In [1]: import numpy as np

In [2]: import numpy.linalg as la

In [3]: np.set_printoptions(precision=2, suppress=True, linewidth=140, floatmode="fixed")

In [4]: J = np.load("test15.npy")

In [5]: J
Out[5]: 
array([[-1.50, -1.20, -0.30,  0.50, -1.10, -0.70,  0.10,  3.30],
       [ 0.30, -0.80, -1.40,  0.50, -0.60, -0.30, -0.10,  3.00],
       [ 1.60, -0.80, -0.50, -1.90,  0.40,  0.00, -1.00,  1.50],
       [-2.30,  1.40, -0.50,  1.50,  0.00, -0.40, -0.30, -0.90],
       [-1.60,  1.50, -0.70, -0.90, -0.20,  1.60, -0.10, -0.60]])

In [6]: x = np.array([8, 5, 3, 4, 1, 4, 1, 7])

In [7]: J @ x
Out[7]: array([  2.40,  15.30,   9.60, -15.10,  -9.10])

In [8]: np.einsum("ij,j->i", J, x)
Out[8]: array([  2.40,  15.30,   9.60, -15.10,  -9.10])

In [9]: (J @ x).argmax()
Out[9]: np.int64(1)

In [10]: la.norm(J @ x) <= la.norm(J, 2) * la.norm(x) + 1e-9
Out[10]: np.True_

In [11]: print(J * x)
[[-12.00  -6.00  -0.90   2.00  -1.10  -2.80   0.10  23.10]
 [  2.40  -4.00  -4.20   2.00  -0.60  -1.20  -0.10  21.00]
 [ 12.80  -4.00  -1.50  -7.60   0.40   0.00  -1.00  10.50]
 [-18.40   7.00  -1.50   6.00   0.00  -1.60  -0.30  -6.30]
 [-12.80   7.50  -2.10  -3.60  -0.20   6.40  -0.10  -4.20]]

In [12]: t = np.radians(72)

In [13]: R = np.eye(8)

In [14]: R[0, 0] = R[6, 6] = np.cos(t)

In [15]: R[0, 6], R[6, 0] = -np.sin(t), np.sin(t)

In [16]: R
Out[16]: 
array([[ 0.31,  0.00,  0.00,  0.00,  0.00,  0.00, -0.95,  0.00],
       [ 0.00,  1.00,  0.00,  0.00,  0.00,  0.00,  0.00,  0.00],
       [ 0.00,  0.00,  1.00,  0.00,  0.00,  0.00,  0.00,  0.00],
       [ 0.00,  0.00,  0.00,  1.00,  0.00,  0.00,  0.00,  0.00],
       [ 0.00,  0.00,  0.00,  0.00,  1.00,  0.00,  0.00,  0.00],
       [ 0.00,  0.00,  0.00,  0.00,  0.00,  1.00,  0.00,  0.00],
       [ 0.95,  0.00,  0.00,  0.00,  0.00,  0.00,  0.31,  0.00],
       [ 0.00,  0.00,  0.00,  0.00,  0.00,  0.00,  0.00,  1.00]])

In [17]: A2 = J @ R.T

In [18]: la.svd(J, compute_uv=False), la.svd(A2, compute_uv=False)
Out[18]: (array([5.56, 4.26, 2.69, 1.41, 1.08]), array([5.56, 4.26, 2.69, 1.41, 1.08]))

In [19]: print(np.abs(A2 - J).max(axis=0))
[1.87 0.00 0.00 0.00 0.00 0.00 2.21 0.00]

In [20]: np.allclose(J @ J.T, A2 @ A2.T)
Out[20]: True

In [21]: print(np.round(la.det(R), 2), np.round(np.trace(R), 2))
1.0 6.62

In [22]: arr = np.array([[-2.0, -2.0, -4.0, 2.0, -2.0, 2.0, 1.0],
    ...:     [-2.0, 1.0, 8.0, -4.0, 4.0, -4.0, -2.0],
    ...:     [-4.0, 8.0, 13.0, -8.0, 8.0, -8.0, -4.0],
    ...:     [2.0, -4.0, -8.0, 1.0, -4.0, 4.0, 2.0],
    ...:     [-2.0, 4.0, 8.0, -4.0, 1.0, -4.0, -2.0],
    ...:     [2.0, -4.0, -8.0, 4.0, -4.0, 1.0, 2.0],
    ...:     [1.0, -2.0, -4.0, 2.0, -2.0, 2.0, -2.0]])

In [23]: gram = J.T @ J

In [24]: print((J @ J.T).shape)
(5, 5)

In [25]: la.svd(J, compute_uv=False) ** 2
Out[25]: array([30.90, 18.11,  7.22,  1.98,  1.17])

In [26]: print(np.diag(gram))
[12.75  6.93  3.04  7.17  1.77  3.30  1.12 23.31]

In [27]: feats = np.loadtxt("block13.csv", delimiter=",")

In [28]: feats
Out[28]: 
array([[ 0.20, -0.40, -1.40,  0.10, -1.90, -0.40],
       [ 0.90,  1.30, -0.36,  1.91,  0.29,  0.18],
       [ 0.20,  0.80,  0.90, -0.70, -2.10,  0.60],
       [ 0.80,  0.60,  0.40, -1.10,  1.20,  0.80],
       [ 2.00,  1.10, -1.30,  0.50,  1.50,  0.40],
       [-0.80, -2.20, -0.30,  0.30,  1.70, -0.80],
       [-0.30,  0.90,  0.90,  0.40,  0.10,  2.10],
       [ 0.20,  0.70, -0.10,  0.70,  0.70, -1.40],
       [ 0.20, -2.50, -1.70,  0.40,  1.00, -0.20],
       [ 0.70,  1.30,  0.10,  2.20,  0.80,  0.40],
       [ 0.10, -1.00,  1.20,  0.00, -0.30,  0.10],
       [ 3.00,  0.00,  0.50, -1.30, -1.90,  0.50]])

In [29]: t3 = np.stack([J, -2 * J, J[::-1]])

In [30]: print(t3.shape)
(3, 5, 8)

In [31]: la.matrix_rank(t3)
Out[31]: array([5, 5, 5])

In [32]: la.matrix_rank(t3.reshape(3, -1))
Out[32]: np.int64(2)
